>>> import numpy as np
>>> import numpy.linalg as la
>>> np.set_printoptions(precision=3, suppress=True, linewidth=160)
>>> M = np.load("dump.npy")
>>> M
array([[1, 1, 2, 1, 0, 2, 2, 0],
       [0, 0, 0, 0, 0, 0, 0, 0],
       [1, 1, 2, 1, 0, 2, 2, 0],
       [0, 0, 0, 0, 0, 0, 0, 0],
       [0, 0, 0, 0, 0, 0, 0, 0],
       [2, 2, 4, 2, 0, 4, 4, 0],
       [0, 0, 0, 0, 0, 0, 0, 0],
       [3, 3, 6, 3, 0, 6, 6, 0],
       [0, 0, 0, 0, 0, 0, 0, 0],
       [0, 0, 0, 0, 0, 0, 0, 0],
       [0, 0, 0, 0, 0, 0, 0, 0],
       [3, 3, 6, 3, 0, 6, 6, 0]])
>>> def softmax(z):
...     e = np.exp(z - z.max(axis=-1, keepdims=True))
...     return e / e.sum(axis=-1, keepdims=True)
... 
>>> softmax(10 * M[4])
array([0.125, 0.125, 0.125, 0.125, 0.125, 0.125, 0.125, 0.125])
>>> softmax(M).sum(axis=1)
array([1., 1., 1., 1., 1., 1., 1., 1., 1., 1., 1., 1.])
>>> S = M @ M.T / np.sqrt(8)
>>> softmax(S).round(6).argmax(axis=1)
array([7, 0, 7, 0, 0, 7, 0, 7, 0, 0, 0, 7])
>>> t = np.radians(135)
>>> r_ = np.eye(8)
>>> r_[5, 5] = r_[6, 6] = np.cos(t)
>>> r_[5, 6], r_[6, 5] = -np.sin(t), np.sin(t)
>>> r_
array([[ 1.   ,  0.   ,  0.   ,  0.   ,  0.   ,  0.   ,  0.   ,  0.   ],
       [ 0.   ,  1.   ,  0.   ,  0.   ,  0.   ,  0.   ,  0.   ,  0.   ],
       [ 0.   ,  0.   ,  1.   ,  0.   ,  0.   ,  0.   ,  0.   ,  0.   ],
       [ 0.   ,  0.   ,  0.   ,  1.   ,  0.   ,  0.   ,  0.   ,  0.   ],
       [ 0.   ,  0.   ,  0.   ,  0.   ,  1.   ,  0.   ,  0.   ,  0.   ],
       [ 0.   ,  0.   ,  0.   ,  0.   ,  0.   , -0.707, -0.707,  0.   ],
       [ 0.   ,  0.   ,  0.   ,  0.   ,  0.   ,  0.707, -0.707,  0.   ],
       [ 0.   ,  0.   ,  0.   ,  0.   ,  0.   ,  0.   ,  0.   ,  1.   ]])
>>> out = M @ r_.T
>>> np.abs(out - M).max(axis=0)
array([ 0.   ,  0.   ,  0.   ,  0.   ,  0.   , 14.485,  6.   ,  0.   ])
>>> out.round(3) + 0
array([[ 1.   ,  1.   ,  2.   ,  1.   ,  0.   , -2.828,  0.   ,  0.   ],
       [ 0.   ,  0.   ,  0.   ,  0.   ,  0.   ,  0.   ,  0.   ,  0.   ],
       [ 1.   ,  1.   ,  2.   ,  1.   ,  0.   , -2.828,  0.   ,  0.   ],
       [ 0.   ,  0.   ,  0.   ,  0.   ,  0.   ,  0.   ,  0.   ,  0.   ],
       [ 0.   ,  0.   ,  0.   ,  0.   ,  0.   ,  0.   ,  0.   ,  0.   ],
       [ 2.   ,  2.   ,  4.   ,  2.   ,  0.   , -5.657,  0.   ,  0.   ],
       [ 0.   ,  0.   ,  0.   ,  0.   ,  0.   ,  0.   ,  0.   ,  0.   ],
       [ 3.   ,  3.   ,  6.   ,  3.   ,  0.   , -8.485,  0.   ,  0.   ],
       [ 0.   ,  0.   ,  0.   ,  0.   ,  0.   ,  0.   ,  0.   ,  0.   ],
       [ 0.   ,  0.   ,  0.   ,  0.   ,  0.   ,  0.   ,  0.   ,  0.   ],
       [ 0.   ,  0.   ,  0.   ,  0.   ,  0.   ,  0.   ,  0.   ,  0.   ],
       [ 3.   ,  3.   ,  6.   ,  3.   ,  0.   , -8.485,  0.   ,  0.   ]])
>>> np.allclose(la.norm(M, axis=1), la.norm(out, axis=1))
True
>>> np.round(la.det(r_), 3), round(float(np.trace(r_)), 3)
(np.float64(1.0), 4.586)
>>> X = np.loadtxt("case2.csv", delimiter=",")
>>> X
array([[ 1.   , -0.8  , -0.2  , -1.6  , -0.1  ,  0.2  , -6.342],
       [ 0.4  ,  1.1  , -1.7  ,  0.1  , -0.3  , -0.7  ,  0.343],
       [-0.6  ,  1.6  , -0.6  ,  0.1  , -0.3  ,  0.5  ,  0.42 ],
       [ 0.8  ,  0.2  ,  1.   ,  0.6  , -0.7  ,  0.3  ,  2.446],
       [-0.5  , -0.4  ,  0.2  , -0.7  , -0.9  , -0.4  , -2.736],
       [ 0.4  , -1.1  , -0.2  , -0.9  ,  0.3  ,  0.6  , -3.531],
       [-2.2  , -0.3  ,  0.4  ,  0.4  ,  0.2  ,  0.3  ,  1.632],
       [ 1.4  ,  0.4  , -0.8  ,  1.2  , -1.1  ,  0.3  ,  4.836],
       [ 0.1  ,  0.5  ,  0.3  ,  0.1  , -1.   ,  0.   ,  0.468],
       [ 0.3  ,  0.1  ,  2.1  ,  0.4  , -0.2  ,  0.6  ,  1.78 ],
       [ 1.9  ,  0.9  ,  0.2  ,  0.1  ,  0.5  , -0.1  ,  0.474],
       [ 0.7  ,  0.8  ,  0.6  ,  1.2  ,  1.9  , -1.2  ,  4.817],
       [ 1.9  ,  1.   ,  0.4  ,  0.2  ,  0.3  ,  1.   ,  0.692],
       [-0.3  ,  1.3  ,  0.4  , -0.2  , -1.1  ,  0.1  , -0.826],
       [-2.   , -0.3  , -1.3  ,  0.9  ,  0.8  ,  0.4  ,  3.727],
       [-1.   ,  0.   ,  1.1  , -0.7  ,  1.2  , -0.1  , -2.866],
       [ 0.7  ,  1.1  ,  0.7  ,  2.1  ,  1.1  , -0.2  ,  8.43 ],
       [-1.1  ,  2.8  ,  0.   , -0.5  , -0.9  , -1.5  , -1.954],
       [-1.4  ,  1.1  ,  0.   ,  1.1  ,  1.5  ,  0.   ,  4.263],
       [-0.2  , -0.4  ,  1.   ,  0.   ,  0.3  ,  1.4  , -0.102],
       [ 1.6  , -0.5  , -0.8  , -1.2  , -1.5  ,  0.8  , -4.854],
       [ 0.8  , -1.1  ,  0.7  , -0.4  ,  1.7  , -1.1  , -1.658],
       [-0.5  , -1.3  , -0.5  , -0.4  ,  0.5  ,  0.2  , -1.601]])
>>> U, s, vt = la.svd(M)
>>> V = vt[:(s > 1e-8).sum()]
>>> rng = np.random.default_rng(31343)
>>> vec = M[6] + 3 * M[2] + rng.integers(2) * np.eye(8)[1]
>>> vec
array([3., 3., 6., 3., 0., 6., 6., 0.])
>>> np.diag(V.T @ V)
array([0.067, 0.067, 0.267, 0.067, 0.   , 0.267, 0.267, 0.   ])
>>> Ac = (X - X.mean(axis=0)) / X.std(axis=0)
>>> np.argwhere(np.abs(Ac) > 2)
array([[ 1,  2],
       [ 6,  0],
       [ 9,  2],
       [16,  3],
       [16,  6],
       [17,  1],
       [17,  5]])
>>> c = la.lstsq(np.delete(Ac, 4, axis=1), Ac[:, 4])[0]
>>> np.round(1 - np.var(Ac[:, 4] - np.delete(Ac, 4, axis=1) @ c), 3)
np.float64(0.511)
>>> Ac = X - X.mean(axis=0)
>>> U, s, vt = la.svd(Ac, full_matrices=False)
>>> vt[0] * np.sign(vt[0, np.abs(vt[0]).argmax()])
array([-0.028,  0.111,  0.027,  0.239,  0.095, -0.018,  0.959])
>>> np.round((s ** 2).sum() ** 2 / (s ** 4).sum(), 3)
np.float64(1.709)
>>> la.matrix_rank(Ac)
np.int64(7)
>>> vec = np.array([9, 6, 9, 1, 8, 0, 5])
>>> np.sign((X @ vec).round(6))
array([-1., -1., -1.,  1., -1., -1., -1.,  1.,  1.,  1.,  1.,  1.,  1., -1., -1., -1.,  1., -1.,  1.,  1., -1.,  1., -1.])
>>> (X @ vec).argmax()
np.int64(16)
>>> X @ np.eye(7)[0]
array([ 1. ,  0.4, -0.6,  0.8, -0.5,  0.4, -2.2,  1.4,  0.1,  0.3,  1.9,  0.7,  1.9, -0.3, -2. , -1. ,  0.7, -1.1, -1.4, -0.2,  1.6,  0.8, -0.5])
>>> q, _ = la.qr(np.array([[-0.9, 0.8, -0.5, -0.3, -0.1, -0.4, -0.7, 0.5, -2.1],
...     [0.8, -0.8, 0.2, -1.1, 0.6, 0.2, 1.3, 0.1, 1.3],
...     [-0.5, -0.3, 2.0, -2.7, 0.1, -0.3, 0.2, 0.1, 0.0],
...     [1.1, 0.2, 0.0, -0.4, -1.5, -1.9, -2.2, -0.7, -0.3],
...     [1.7, -1.2, 1.2, 1.4, 0.6, 0.0, 2.0, -0.4, -0.6],
...     [1.2, -1.1, 0.8, 1.0, -1.2, 0.3, -0.8, 0.1, 1.4],
...     [1.3, -1.3, 1.2, 2.4, -0.8, 0.0, -0.8, 2.6, -0.7],
...     [0.5, -0.7, 0.6, -1.7, -0.8, -0.8, -1.3, 1.8, -0.3],
...     [0.6, -0.7, -0.9, 0.2, 0.1, -1.9, -1.8, -0.6, -0.2]]))
>>> A = q[:, :8]
>>> A
array([[-0.291,  0.115, -0.018,  0.061,  0.149,  0.27 , -0.628, -0.331],
       [ 0.259, -0.167,  0.166, -0.453, -0.357, -0.372,  0.17 , -0.22 ],
       [-0.162, -0.481, -0.657, -0.32 , -0.009,  0.33 ,  0.107,  0.257],
       [ 0.356,  0.721, -0.27 , -0.348,  0.259,  0.216,  0.176,  0.039],
       [ 0.55 ,  0.01 , -0.226,  0.147, -0.596,  0.191, -0.447, -0.007],
       [ 0.389, -0.178, -0.018,  0.097,  0.464, -0.383, -0.358,  0.526],
       [ 0.421, -0.272, -0.115,  0.5  ,  0.289,  0.206,  0.365, -0.433],
       [ 0.162, -0.251, -0.01 , -0.486,  0.355, -0.086, -0.272, -0.494],
       [ 0.194, -0.199,  0.634, -0.221,  0.057,  0.633,  0.015,  0.258]])
>>> vec = np.array([4, 0, 0, 0, 2, 5, 5, 0])
>>> target = A @ vec
>>> np.round(la.solve(A.T @ A, A.T @ target), 3) + 0
array([4., 0., 0., 0., 2., 5., 5., 0.])
>>> target
array([-2.655, -0.689,  1.52 ,  3.9  , -0.271, -1.22 ,  5.113, -0.431,  4.131])
>>> np.round(la.lstsq(A, target)[0], 3) + 0
array([4., 0., 0., 0., 2., 5., 5., 0.])
>>> target = target + 0.1 * rng.normal(size=9)
>>> target
array([-2.618, -0.591,  1.413,  3.875, -0.276, -1.085,  5.142, -0.414,  4.245])
>>> c, *_ = la.lstsq(A, target)
>>> round(la.norm(target - A @ c), 3)
np.float64(0.089)
